>>> import numpy as np
>>> np.set_printoptions(suppress=True, linewidth=120)
>>> def tidy(a):
...     return np.round(a, 2) + 0
... 
>>> M2 = np.array([[-1, -2, 0, 0, -2, -2, 2],
...     [3, 0, 0, -1, -2, -2, 1],
...     [3, -2, 3, -2, 0, 1, 0],
...     [-3, 0, -2, 3, 2, -2, -1],
...     [2, 2, -3, 2, 3, -3, -3],
...     [-2, -3, 0, -1, -1, 2, -1],
...     [0, -1, 1, -2, 0, 3, -3]])
>>> F = np.tril(M2)
>>> print(F)
[[-1  0  0  0  0  0  0]
 [ 3  0  0  0  0  0  0]
 [ 3 -2  3  0  0  0  0]
 [-3  0 -2  3  0  0  0]
 [ 2  2 -3  2  3  0  0]
 [-2 -3  0 -1 -1  2  0]
 [ 0 -1  1 -2  0  3 -3]]
>>> U, sv, VT = np.linalg.svd(F)
>>> print(tidy(sv))
[7.37 6.46 4.23 2.88 1.89 1.11 0.  ]
>>> print(np.argmax(sv[:-1] / (sv[1:] + 1e-6)) + 1)
6
>>> M2 = U[:, :6] @ np.diag(sv[:6]) @ VT[:6]
>>> print(np.linalg.matrix_rank(F, rtol=0.05))
6
>>> theta = np.radians(105)
>>> R = np.eye(7)
>>> R[5, 5] = R[3, 3] = np.cos(theta)
>>> R[5, 3], R[3, 5] = -np.sin(theta), np.sin(theta)
>>> print(tidy(R))
[[ 1.    0.    0.    0.    0.    0.    0.  ]
 [ 0.    1.    0.    0.    0.    0.    0.  ]
 [ 0.    0.    1.    0.    0.    0.    0.  ]
 [ 0.    0.    0.   -0.26  0.    0.97  0.  ]
 [ 0.    0.    0.    0.    1.    0.    0.  ]
 [ 0.    0.    0.   -0.97  0.   -0.26  0.  ]
 [ 0.    0.    0.    0.    0.    0.    1.  ]]
>>> M2 = F @ R.T
>>> print(tidy(np.abs(M2 - F).max(axis=0)))
[0.   0.   0.   5.42 0.   2.9  0.  ]
>>> print(tidy(M2))
[[-1.    0.    0.    0.    0.    0.    0.  ]
 [ 3.    0.    0.    0.    0.    0.    0.  ]
 [ 3.   -2.    3.    0.    0.    0.    0.  ]
 [-3.    0.   -2.   -0.78  0.   -2.9   0.  ]
 [ 2.    2.   -3.   -0.52  3.   -1.93  0.  ]
 [-2.   -3.    0.    2.19 -1.    0.45  0.  ]
 [ 0.   -1.    1.    3.42  0.    1.16 -3.  ]]
>>> print(tidy(np.linalg.det(R)), tidy(np.trace(R)))
1.0 4.48
>>> print(np.allclose(np.linalg.norm(F, axis=1), np.linalg.norm(M2, axis=1)))
True
